$ ipython --no-banner

In [1]: import numpy as np

In [2]: import numpy.linalg as la

In [3]: np.set_printoptions(precision=2, suppress=True, linewidth=120)

In [4]: rnd = lambda a: np.round(a, 2) + 0

In [5]: cent = np.sign(np.array([[1, 1, 3, 2], [0, -1, 2, -2], [-2, 0, -1, -1], [0, 1, -1, -2]]))

In [6]: M2 = (np.tril(cent, -1) + np.eye(4)) @ (np.triu(cent, 1) + np.eye(4))

In [7]: w = np.array([6, 1, -8, 9])

In [8]: X = np.rint(M2 * w @ la.inv(M2)) + 0

In [9]: X
Out[9]: 
array([[-14.,   6., -20., -11.],
       [-26.,  18., -26., -17.],
       [-11.,  11.,  -5.,  -6.],
       [  8.,  -8.,   8.,   9.]])

In [10]: x = np.array([4, 1, 2, 1])

In [11]: rhs = X @ x

In [12]: coef, lr = np.zeros(4), 1 / la.norm(X, 2) ** 2

In [13]: for i in range(25):
    ...:     coef -= lr * X.T @ (X @ coef - rhs)
    ...:     if i % 5 == 0: print(i, round(la.norm(X @ coef - rhs), 2))
    ...: 
0 12.46
5 11.08
10 9.9
15 8.9
20 8.06

In [14]: rnd(la.cond(X))
Out[14]: np.float64(225.94)

In [15]: rnd(coef)
Out[15]: array([ 1.94, -0.92,  2.5 ,  1.31])

In [16]: M2 = X / np.sqrt((X ** 2).mean(axis=1, keepdims=True))

In [17]: rnd(M2[3])
Out[17]: array([ 0.97, -0.97,  0.97,  1.09])

In [18]: rnd(la.norm(M2, axis=1))
Out[18]: array([2., 2., 2., 2.])

In [19]: M2 = np.array([[3, 1], [2, 3], [3, 3], [3, 0]])

In [20]: np.einsum("ik,kj->ij", X, M2)
Out[20]: 
array([[-123.,  -56.],
       [-171.,  -50.],
       [ -44.,    7.],
       [  59.,    8.]])

In [21]: np.einsum("ik,kj->ji", X, M2)
Out[21]: 
array([[-123., -171.,  -44.,   59.],
       [ -56.,  -50.,    7.,    8.]])

In [22]: la.matrix_rank(X @ M2)
Out[22]: np.int64(2)

In [23]: X @ M2
Out[23]: 
array([[-123.,  -56.],
       [-171.,  -50.],
       [ -44.,    7.],
       [  59.,    8.]])

In [24]: np.einsum("ij->j", X)
Out[24]: array([-43.,  27., -43., -25.])
